% python3 -q
>>> import numpy as np
>>> from numpy import linalg as LA
>>> np.set_printoptions(precision=2, suppress=True, linewidth=120, legacy="1.25")
>>> def rd(a):
...     return np.round(a, 2) + 0
... 
>>> data = np.load("sample19.npy")
>>> data
array([[ 2.1,  1. , -2. , -1. , -2. ,  0. ,  2. , -1. ,  0. ,  0. ,  1. ,  3. ,  0. ],
       [-1. , -2.9,  1. ,  2. ,  2. ,  0. ,  2. ,  2. , -1. ,  3. , -1. ,  0. , -1. ],
       [-3. , -2. ,  1.1, -3. , -1. ,  0. , -2. ,  0. ,  3. ,  1. , -2. , -2. ,  2. ],
       [-1. ,  3. , -2. , -0.9,  1. ,  0. , -3. ,  0. ,  0. ,  0. , -2. ,  3. , -1. ],
       [ 0. ,  3. ,  1. , -2. ,  1.1,  1. ,  3. , -2. , -2. ,  2. , -2. , -3. ,  1. ],
       [-1. , -3. ,  3. ,  3. ,  1. , -2.9, -2. ,  0. , -2. , -2. ,  3. , -1. ,  0. ],
       [ 0. ,  1. ,  3. ,  1. ,  3. ,  1. ,  1.1,  1. , -3. ,  3. , -3. , -1. ,  1. ],
       [ 3. ,  1. ,  2. ,  1. ,  1. , -1. , -3. , -1.9, -2. , -1. ,  0. , -3. ,  3. ],
       [ 2. , -1. ,  1. ,  1. ,  0. ,  0. , -1. , -1. ,  3.1,  2. ,  0. ,  1. , -3. ],
       [-3. ,  1. ,  1. , -2. ,  1. ,  3. , -1. , -3. ,  2. ,  3.1, -3. ,  3. , -3. ],
       [-2. ,  2. , -3. , -1. , -3. , -1. ,  0. ,  1. ,  0. , -2. , -1.9, -3. , -1. ],
       [ 3. ,  1. , -2. ,  2. ,  2. ,  3. ,  0. , -1. , -1. , -2. ,  0. ,  1.1,  0. ],
       [ 2. ,  1. , -2. , -1. , -2. ,  0. ,  2. , -1. ,  0. ,  0. ,  1. ,  3. ,  0.1]])
>>> A2 = np.array([[7, -6, -9],
...     [-5, -3, -3],
...     [-2, -6, 9],
...     [8, 5, -2],
...     [7, 6, -2],
...     [9, -1, -7],
...     [-6, -3, 3],
...     [2, -1, 2],
...     [8, 9, 4],
...     [6, 8, 2],
...     [-6, 0, 0],
...     [-5, 2, 4],
...     [5, 9, -9]])
>>> np.vstack([data, A2.T]).shape
(16, 13)
>>> LA.matrix_rank(data @ A2)
3
>>> rng = np.random.default_rng(66373)
>>> labels = rng.permutation(13)
>>> labels
array([ 3,  6,  2,  8,  4,  0,  9,  7, 12, 10,  1,  5, 11])
>>> A2 = data[labels][:, labels]
>>> np.trace(A2)
2.3
>>> rd(np.sort(np.abs(LA.eigvals(A2))))
array([0.1 , 1.01, 2.11, 3.3 , 4.07, 4.07, 4.4 , 4.4 , 4.55, 4.55, 7.08, 7.08, 7.71])
>>> np.allclose(A2, data)
False
>>> rd(np.trace(data))
2.3
>>> rd(np.abs(LA.eigvals(data)).max())
7.71
>>> np.allclose(data @ data.T, data.T @ data)
False
>>> rd(np.sort(np.abs(LA.eigvals(data))))
array([0.1 , 1.01, 2.11, 3.3 , 4.07, 4.07, 4.4 , 4.4 , 4.55, 4.55, 7.08, 7.08, 7.71])
>>> f = np.array([9, 7, 6, 9, 1, 8, 6, 6, 7, 8, 0, 4, 1])
>>> A2 = data + np.outer(f, np.eye(13)[5])
>>> LA.matrix_rank(A2 - data)
1
>>> blk = np.stack([data, 5 * data, data[::-1]])
>>> rd(np.einsum("bij,cij->bc", blk, blk))
array([[  594.33,  2971.65,   190.81],
       [ 2971.65, 14858.25,   954.05],
       [  190.81,   954.05,   594.33]])
>>> LA.matrix_rank(blk.reshape(3, -1))
2
>>> blk.shape
(3, 13, 13)
>>> LA.matrix_rank(blk)
array([13, 13, 13])
>>> mat = np.load("m.npy")
>>> mat
array([[  1.07,  -6.5 ,   4.58,   7.38,   0.46,   3.  ,  -0.05,   5.46,  -1.96,  -6.53],
       [  0.96,  -6.47,   4.52,   7.54,   0.52,   3.03,   0.02,   5.44,  -1.93,  -6.56],
       [  1.6 , -10.34,   7.17,  11.97,   0.8 ,   4.84,  -0.01,   8.85,  -3.18, -10.41],
       [  1.54, -10.4 ,   7.09,  11.96,   0.86,   4.74,   0.1 ,   8.81,  -3.2 , -10.37],
       [  1.35,  -9.11,   6.36,  10.44,   0.81,   4.24,   0.04,   7.77,  -2.82,  -9.1 ],
       [ -1.56,  10.36,  -7.2 , -11.97,  -0.86,  -4.78,   0.05,  -8.72,   3.12,  10.42],
       [ -1.15,   7.77,  -5.41,  -9.  ,  -0.64,  -3.58,  -0.02,  -6.64,   2.38,   7.88],
       [  0.32,  -2.76,   1.87,   2.98,   0.22,   1.19,   0.01,   2.22,  -0.77,  -2.58],
       [ -0.42,   2.59,  -1.84,  -2.98,  -0.22,  -1.17,  -0.06,  -2.27,   0.75,   2.61],
       [ -0.53,   3.91,  -2.72,  -4.48,  -0.36,  -1.75,   0.  ,  -3.27,   1.28,   3.86],
       [ -0.01,  -0.02,  -0.13,  -0.01,   0.01,  -0.04,  -0.01,  -0.05,  -0.03,   0.01],
       [ -0.39,   2.62,  -1.84,  -3.01,  -0.24,  -1.24,   0.06,  -2.21,   0.97,   2.69],
       [ -0.99,   6.54,  -4.54,  -7.43,  -0.49,  -2.9 ,   0.01,  -5.43,   2.05,   6.47],
       [  1.42,  -9.03,   6.25,  10.45,   0.68,   4.12,  -0.15,   7.73,  -2.78,  -9.17],
       [  0.37,  -2.67,   1.74,   3.01,   0.35,   1.22,  -0.02,   2.27,  -0.77,  -2.6 ],
       [ -0.15,   1.34,  -0.89,  -1.49,  -0.09,  -0.69,   0.  ,  -1.01,   0.36,   1.35],
       [  0.82,  -5.21,   3.58,   5.97,   0.32,   2.39,   0.03,   4.35,  -1.6 ,  -5.18]])
>>> x0 = np.array([3, -2, 1, -3, -1, 3, 5, 0, 2, 3])
>>> rhs = mat @ x0
>>> rd(LA.solve(mat.T @ mat, mat.T @ rhs))
array([ 3., -2.,  1., -3., -1.,  3.,  5.,  0.,  2.,  3.])
>>> rhs = rhs + 0.02 * rng.normal(size=17)
>>> rd(rhs)
array([-16.55, -17.15, -27.17, -27.02, -23.55,  27.6 ,  20.81,  -6.49,   6.39,  10.56,  -0.3 ,   7.58,  17.03, -24.92,
        -6.95,   3.24, -13.19])
>>> b, *_ = LA.lstsq(mat, rhs)
>>> rd(b)
array([ 3.27, -2.04,  0.93, -3.06, -0.88,  2.97,  5.04, -0.09,  1.9 ,  2.91])
>>> rd(LA.norm(rhs - mat @ b))
0.04
>>> ang = np.radians(45)
>>> Rm = np.eye(10)
>>> Rm[7, 7] = Rm[2, 2] = np.cos(ang)
>>> Rm[7, 2], Rm[2, 7] = -np.sin(ang), np.sin(ang)
>>> rd(Rm)
array([[ 1.  ,  0.  ,  0.  ,  0.  ,  0.  ,  0.  ,  0.  ,  0.  ,  0.  ,  0.  ],
       [ 0.  ,  1.  ,  0.  ,  0.  ,  0.  ,  0.  ,  0.  ,  0.  ,  0.  ,  0.  ],
       [ 0.  ,  0.  ,  0.71,  0.  ,  0.  ,  0.  ,  0.  ,  0.71,  0.  ,  0.  ],
       [ 0.  ,  0.  ,  0.  ,  1.  ,  0.  ,  0.  ,  0.  ,  0.  ,  0.  ,  0.  ],
       [ 0.  ,  0.  ,  0.  ,  0.  ,  1.  ,  0.  ,  0.  ,  0.  ,  0.  ,  0.  ],
       [ 0.  ,  0.  ,  0.  ,  0.  ,  0.  ,  1.  ,  0.  ,  0.  ,  0.  ,  0.  ],
       [ 0.  ,  0.  ,  0.  ,  0.  ,  0.  ,  0.  ,  1.  ,  0.  ,  0.  ,  0.  ],
       [ 0.  ,  0.  , -0.71,  0.  ,  0.  ,  0.  ,  0.  ,  0.71,  0.  ,  0.  ],
       [ 0.  ,  0.  ,  0.  ,  0.  ,  0.  ,  0.  ,  0.  ,  0.  ,  1.  ,  0.  ],
       [ 0.  ,  0.  ,  0.  ,  0.  ,  0.  ,  0.  ,  0.  ,  0.  ,  0.  ,  1.  ]])
>>> A2 = mat @ Rm.T
>>> rd(LA.det(Rm)), rd(np.trace(Rm))
(1.0, 9.41)
>>> np.allclose(mat @ mat.T, A2 @ A2.T)
True
>>> np.allclose(LA.norm(mat, axis=1), LA.norm(A2, axis=1))
True
>>> rd(np.abs(A2 - mat).max(axis=0))
array([0.  , 0.  , 4.16, 0.  , 0.  , 0.  , 0.  , 7.66, 0.  , 0.  ])
>>> (LA.matrix_power((Rm != 0) + (Rm.T != 0) + np.eye(10), 10) > 0).astype(int)
array([[1, 0, 0, 0, 0, 0, 0, 0, 0, 0],
       [0, 1, 0, 0, 0, 0, 0, 0, 0, 0],
       [0, 0, 1, 0, 0, 0, 0, 1, 0, 0],
       [0, 0, 0, 1, 0, 0, 0, 0, 0, 0],
       [0, 0, 0, 0, 1, 0, 0, 0, 0, 0],
       [0, 0, 0, 0, 0, 1, 0, 0, 0, 0],
       [0, 0, 0, 0, 0, 0, 1, 0, 0, 0],
       [0, 0, 1, 0, 0, 0, 0, 1, 0, 0],
       [0, 0, 0, 0, 0, 0, 0, 0, 1, 0],
       [0, 0, 0, 0, 0, 0, 0, 0, 0, 1]])
>>> W0 = np.loadtxt("out0.csv", delimiter=",")
>>> rd(W0)
array([[-5.15,  0.49, -0.7 ,  1.9 , -6.99, -1.12,  1.84, -1.95,  0.16, -4.74,  0.92,  6.52],
       [-1.07, -6.69, -1.74,  4.06, -6.64, -1.71,  1.8 , -0.62, -6.51,  1.98,  1.27, -1.98],
       [-4.74,  2.03, -2.97, -4.31, -2.23, -3.49,  1.19, -0.44, -3.3 ,  7.39,  6.77,  2.21],
       [-0.68, -3.05,  9.7 ,  1.3 ,  2.3 , -1.33, -8.12,  2.53, -8.53, -3.21, -0.75, -5.16],
       [-6.77,  2.59,  1.65,  6.97, -7.83,  1.34, -1.26,  2.9 ,  2.79,  0.68, -5.56, -7.24],
       [-5.23, -3.35,  2.6 , -2.1 ,  3.97,  3.69,  2.24, -1.32, -0.56, -2.96,  0.33, -3.12],
       [-0.08,  0.21,  0.83,  9.48,  4.95,  5.79, -3.55,  0.86, -1.64,  1.26,  0.61,  5.66],
       [-2.31,  5.3 ,  0.37,  2.87, -0.32, -1.81,  3.71,  1.71, -3.61, -4.23, -1.91, -3.65],
       [ 0.17, -4.09, -2.79, -1.88,  3.37, -2.  ,  3.08,  9.88,  0.21, -0.27, -4.49,  3.41],
       [-2.03, -4.57,  3.81,  2.69,  3.32, -8.22,  4.  , -0.2 ,  3.75,  2.58,  2.6 , -3.23]])
>>> A2 = W0 / LA.norm(W0, axis=1, keepdims=True)
>>> C2 = A2 @ A2.T
>>> rd(C2)
array([[ 1.  ,  0.26,  0.16, -0.27,  0.19, -0.09,  0.  ,  0.16, -0.12, -0.16],
       [ 0.26,  1.  ,  0.24,  0.17,  0.24, -0.06, -0.06,  0.06, -0.05,  0.15],
       [ 0.16,  0.24,  1.  , -0.26, -0.2 , -0.17, -0.24, -0.15, -0.1 ,  0.11],
       [-0.27,  0.17, -0.26,  1.  ,  0.12,  0.28,  0.14,  0.18, -0.09,  0.07],
       [ 0.19,  0.24, -0.2 ,  0.12,  1.  ,  0.  , -0.02,  0.43, -0.15,  0.03],
       [-0.09, -0.06, -0.17,  0.28,  0.  ,  1.  , -0.04,  0.12, -0.01,  0.17],
       [ 0.  , -0.06, -0.24,  0.14, -0.02, -0.04,  1.  , -0.11, -0.01, -0.2 ],
       [ 0.16,  0.06, -0.15,  0.18,  0.43,  0.12, -0.11,  1.  , -0.01,  0.  ],
       [-0.12, -0.05, -0.1 , -0.09, -0.15, -0.01, -0.01, -0.01,  1.  ,  0.1 ],
       [-0.16,  0.15,  0.11,  0.07,  0.03,  0.17, -0.2 ,  0.  ,  0.1 ,  1.  ]])
>>> np.argwhere(np.triu(np.abs(C2) > 0.95, 1))
array([], shape=(0, 2), dtype=int64)
>>> (np.abs(C2) > 0.9).astype(int)
array([[1, 0, 0, 0, 0, 0, 0, 0, 0, 0],
       [0, 1, 0, 0, 0, 0, 0, 0, 0, 0],
       [0, 0, 1, 0, 0, 0, 0, 0, 0, 0],
       [0, 0, 0, 1, 0, 0, 0, 0, 0, 0],
       [0, 0, 0, 0, 1, 0, 0, 0, 0, 0],
       [0, 0, 0, 0, 0, 1, 0, 0, 0, 0],
       [0, 0, 0, 0, 0, 0, 1, 0, 0, 0],
       [0, 0, 0, 0, 0, 0, 0, 1, 0, 0],
       [0, 0, 0, 0, 0, 0, 0, 0, 1, 0],
       [0, 0, 0, 0, 0, 0, 0, 0, 0, 1]])
>>> rd(np.degrees(np.arccos(np.clip(C2[0, 2], -1, 1))))
80.94
>>> rd(C2[0])
array([ 1.  ,  0.26,  0.16, -0.27,  0.19, -0.09,  0.  ,  0.16, -0.12, -0.16])
>>> W = np.array([[1, 1],
...     [4, 3],
...     [0, 2],
...     [2, 0],
...     [9, 4],
...     [6, 7],
...     [8, 0],
...     [2, 3],
...     [8, 7],
...     [1, 8],
...     [8, 0],
...     [6, 6]])
>>> b = np.array([0, 1])
>>> act = np.maximum(W0 @ W + b, 0)
>>> (act > 0).astype(int)
array([[0, 0],
       [0, 0],
       [1, 1],
       [0, 0],
       [0, 0],
       [1, 0],
       [1, 1],
       [0, 0],
       [1, 1],
       [1, 0]])
>>> LA.matrix_rank(act)
2
>>> Z = np.array([[-1, 2], [3, 2]])
>>> (act @ Z).round(6).argmax(axis=1)
array([0, 0, 1, 0, 0, 1, 1, 0, 1, 1])
>>> W @ Z
array([[ 2,  4],
       [ 5, 14],
       [ 6,  4],
       [-2,  4],
       [ 3, 26],
       [15, 26],
       [-8, 16],
       [ 7, 10],
       [13, 30],
       [23, 18],
       [-8, 16],
       [12, 24]])
>>> rd(act @ Z)
array([[  0.  ,   0.  ],
       [  0.  ,   0.  ],
       [ 22.47,  43.93],
       [  0.  ,   0.  ],
       [  0.  ,   0.  ],
       [-26.73,  53.47],
       [196.58, 395.92],
       [  0.  ,   0.  ],
       [ 67.76, 121.94],
       [-31.2 ,  62.41]])
>>> F = np.arange(98).reshape(7, 14) + 3
>>> F
array([[  3,   4,   5,   6,   7,   8,   9,  10,  11,  12,  13,  14,  15,  16],
       [ 17,  18,  19,  20,  21,  22,  23,  24,  25,  26,  27,  28,  29,  30],
       [ 31,  32,  33,  34,  35,  36,  37,  38,  39,  40,  41,  42,  43,  44],
       [ 45,  46,  47,  48,  49,  50,  51,  52,  53,  54,  55,  56,  57,  58],
       [ 59,  60,  61,  62,  63,  64,  65,  66,  67,  68,  69,  70,  71,  72],
       [ 73,  74,  75,  76,  77,  78,  79,  80,  81,  82,  83,  84,  85,  86],
       [ 87,  88,  89,  90,  91,  92,  93,  94,  95,  96,  97,  98,  99, 100]])
>>> W = np.array([[-2, 3, 5, -5, -2, -3],
...     [-5, -1, -4, -4, 3, -4],
...     [5, 0, -2, -2, -3, 2],
...     [0, 3, -3, 1, 0, 0],
...     [5, -3, -3, -3, -5, -5],
...     [4, -5, 1, 1, -4, -2],
...     [5, 5, 1, -5, -1, -2],
...     [-3, 3, 3, -2, -2, -4],
...     [2, -3, -3, 4, 4, -4],
...     [-3, 0, -2, 1, 1, 5],
...     [-1, 5, 4, 4, -4, 2],
...     [-2, -1, -5, 2, -1, 3],
...     [0, 0, 2, 5, 1, 0],
...     [-1, 5, 1, -2, -3, -1]])
>>> b = np.array([-6, 4, -6, -1, 0, -1])
>>> act = np.maximum(F @ W + b, 0)
>>> (act > 0).astype(int)
array([[1, 1, 0, 1, 0, 0],
       [1, 1, 0, 0, 0, 0],
       [1, 1, 0, 0, 0, 0],
       [1, 1, 0, 0, 0, 0],
       [1, 1, 0, 0, 0, 0],
       [1, 1, 0, 0, 0, 0],
       [1, 1, 0, 0, 0, 0]])
>>> Z = np.array([[1, 3], [2, 2], [3, 2], [0, 0], [3, 3], [1, 3]])
>>> act @ Z
array([[ 282,  290],
       [ 646,  766],
       [1010, 1242],
       [1374, 1718],
       [1738, 2194],
       [2102, 2670],
       [2466, 3146]])
>>> (act @ Z).round(6).argmax(axis=1)
array([1, 1, 1, 1, 1, 1, 1])
>>> A = np.load("data.npy")
>>> A
array([[2, 2, 0, 0, 0, 0],
       [2, 0, 0, 0, 0, 0],
       [3, 0, 0, 0, 0, 0],
       [0, 0, 2, 2, 0, 0],
       [0, 0, 2, 0, 0, 0],
       [0, 0, 3, 0, 0, 0],
       [0, 0, 0, 0, 2, 2],
       [0, 0, 0, 0, 2, 0],
       [0, 0, 0, 0, 3, 0]])
>>> x0 = np.array([3, 3, 2, -2, 1, 1])
>>> rhs = A @ x0
>>> rd(LA.pinv(A) @ A)
array([[1., 0., 0., 0., 0., 0.],
       [0., 1., 0., 0., 0., 0.],
       [0., 0., 1., 0., 0., 0.],
       [0., 0., 0., 1., 0., 0.],
       [0., 0., 0., 0., 1., 0.],
       [0., 0., 0., 0., 0., 1.]])
>>> rd(LA.lstsq(A, rhs)[0])
array([ 3.,  3.,  2., -2.,  1.,  1.])
>>> rd(LA.solve(A.T @ A, A.T @ rhs))
array([ 3.,  3.,  2., -2.,  1.,  1.])
>>> rhs = rhs + 0.02 * rng.normal(size=9)
>>> rd(rhs)
array([11.98,  6.01,  8.98,  0.03,  4.01,  5.99,  4.02,  2.  ,  3.  ])
>>> b, *_ = LA.lstsq(A, rhs)
>>> rd(A.T @ (rhs - A @ b))
array([0., 0., 0., 0., 0., 0.])
>>> rd(b)
array([ 3.  ,  2.99,  2.  , -1.98,  1.  ,  1.01])
